$ python -q
>>> import numpy as np
>>> import numpy.linalg as la
>>> np.set_printoptions(precision=2, suppress=True, linewidth=200, floatmode="fixed")
>>> tidy = lambda a: np.round(a, 2) + 0
>>> arr = np.load("sample8.npy")
>>> arr
array([[ 0, 12, 12],
       [12,  2,  6],
       [12,  6,  4]])
>>> w, V = la.eigh(arr)
>>> vec = np.array([-2, -2, -3])
>>> tidy(V * np.abs(w) @ V.T)
array([[16.38,  2.47,  3.67],
       [ 2.47, 10.78,  7.85],
       [ 3.67,  7.85, 11.00]])
>>> tidy(V * np.maximum(w, 0) @ V.T)
array([[8.19, 7.24, 7.84],
       [7.24, 6.39, 6.92],
       [7.84, 6.92, 7.50]])
>>> tidy(la.eigvalsh(arr[1:, 1:]))
array([-3.08,  9.08])
>>> (np.sign(V[:, -1].round(6)) == np.sign(V[0, -1].round(6))).astype(int)
array([1, 1, 1])
>>> tidy(vec @ arr @ vec / (vec @ vec)), tidy(w[0]), tidy(w[-1])
(np.float64(20.94), np.float64(-13.09), np.float64(22.08))
>>> A2 = la.inv(arr)
>>> tidy(la.slogdet(arr)[0])
np.float64(1.0)
>>> tidy(arr @ A2)
array([[1.00, 0.00, 0.00],
       [0.00, 1.00, 0.00],
       [0.00, 0.00, 1.00]])
>>> tidy(la.det(arr) * la.det(A2))
np.float64(1.0)
>>> la.matrix_power(arr, 2)
array([[288,  96, 120],
       [ 96, 184, 180],
       [120, 180, 196]])
>>> print(np.trace(arr))
6
>>> (arr - arr.T) / 2
array([[0.00, 0.00, 0.00],
       [0.00, 0.00, 0.00],
       [0.00, 0.00, 0.00]])
>>> tidy(np.abs(la.eigvals(arr)).max())
np.float64(22.08)
>>> data = np.load("arr.npy")
>>> data
array([[ 2, -2, -2],
       [-2,  2, -2],
       [-2, -2,  2]])
>>> w, V = la.eigh(data)
>>> vec = np.array([0, 2, 3])
>>> print(vec @ data @ vec)
2
>>> np.abs(data).sum(axis=1).max(), tidy(np.abs(w).max())
(np.int64(6), np.float64(4.0))
>>> tidy(V * np.maximum(w, 0) @ V.T)
array([[ 2.67, -1.33, -1.33],
       [-1.33,  2.67, -1.33],
       [-1.33, -1.33,  2.67]])
>>> tidy(vec @ data @ vec / (vec @ vec)), w[0], tidy(w[-1])
(np.float64(0.15), np.float64(-2.0), np.float64(4.0))
>>> cent = 20 * np.array([[0.1, -0.7, -1.3], [2.4, -1.0, 0.7], [-0.6, -0.9, 0.0]])
>>> rng = np.random.default_rng(786)
>>> z = rng.integers(0, 3, 14)
>>> feats = cent[z] + rng.normal(size=(14, 3))
>>> tidy(feats)
array([[  1.73, -13.56, -27.20],
       [-12.34, -16.94,  -0.54],
       [ 47.75, -20.02,  14.85],
       [  1.23, -14.52, -26.53],
       [-12.59, -19.96,  -1.10],
       [-12.28, -18.81,  -1.22],
       [-10.83, -17.03,   2.41],
       [-12.07, -18.44,   0.74],
       [  2.92, -14.00, -25.06],
       [ 46.19, -19.73,  14.18],
       [  2.77, -13.45, -25.85],
       [ 48.01, -20.39,  14.15],
       [-11.64, -18.78,   0.38],
       [-12.16, -17.03,   0.57]])
>>> cov = np.cov(feats, rowvar=False)
>>> cov.shape
(3, 3)
>>> tidy(np.corrcoef(feats.T))
array([[ 1.00, -0.36,  0.44],
       [-0.36,  1.00, -0.93],
       [ 0.44, -0.93,  1.00]])
>>> tidy(np.median(feats, axis=0))
array([ -4.80, -17.74,  -0.08])
>>> tidy(np.polyfit(feats[:, 2], feats[:, 0], 1))
array([0.67, 7.66])
>>> print(tidy(la.eigvalsh(cov)[::-1]))
[638.63 177.84   0.82]
>>> z = feats[:, 2] > np.median(feats[:, 2])
>>> u = feats[z].mean(axis=0) - feats[~z].mean(axis=0)
>>> np.argsort(-np.abs(u).round(6), kind="stable")
array([2, 0, 1])
>>> ((feats - feats.mean(axis=0)) @ u > 0).astype(int)
array([0, 0, 1, 0, 0, 0, 0, 0, 0, 1, 0, 1, 0, 0])
>>> Xc = feats - feats.mean(axis=0)
>>> V = la.svd(Xc)[2][:2]
>>> A2 = Xc - Xc @ V.T @ V
>>> tidy(np.cov(Xc @ V.T, rowvar=False))
array([[638.63,   0.00],
       [  0.00, 177.84]])
>>> Xc = feats - feats.mean(axis=0)
>>> U, s, Vt = la.svd(Xc, full_matrices=False)
>>> np.abs(U[:, 0]).argmax()
np.int64(2)
>>> (np.sign(U[:, 0]) == np.sign(U[0, 0])).astype(int)
array([1, 1, 0, 1, 1, 1, 1, 1, 1, 0, 1, 0, 1, 1])
>>> print(tidy(Xc.mean(axis=0)))
[0.00 0.00 0.00]
>>> tidy(s)
array([91.12, 48.08,  3.27])
>>> np.abs(Vt[0]).argmax()
np.int64(0)
>>> K = np.array([[-0.2, 1.4, 0.7], [-1.7, -0.8, 1.3], [0.6, -1.2, 0.4]])
>>> K[:, 1] *= 3
>>> tidy(K)
array([[-0.20,  4.20,  0.70],
       [-1.70, -2.40,  1.30],
       [ 0.60, -3.60,  0.40]])
>>> vec = np.array([2, 1, 3])
>>> target = K @ vec
>>> beta, lr = np.zeros(3), 1 / la.norm(K, 2) ** 2
>>> for i in range(8):
...     beta -= lr * K.T @ (K @ beta - target)
...     if i % 2 == 0: print(i, round(la.norm(K @ beta - target), 2))
... 
0 2.92
2 2.79
4 2.67
6 2.57
>>> tidy(la.cond(K))
np.float64(7.54)
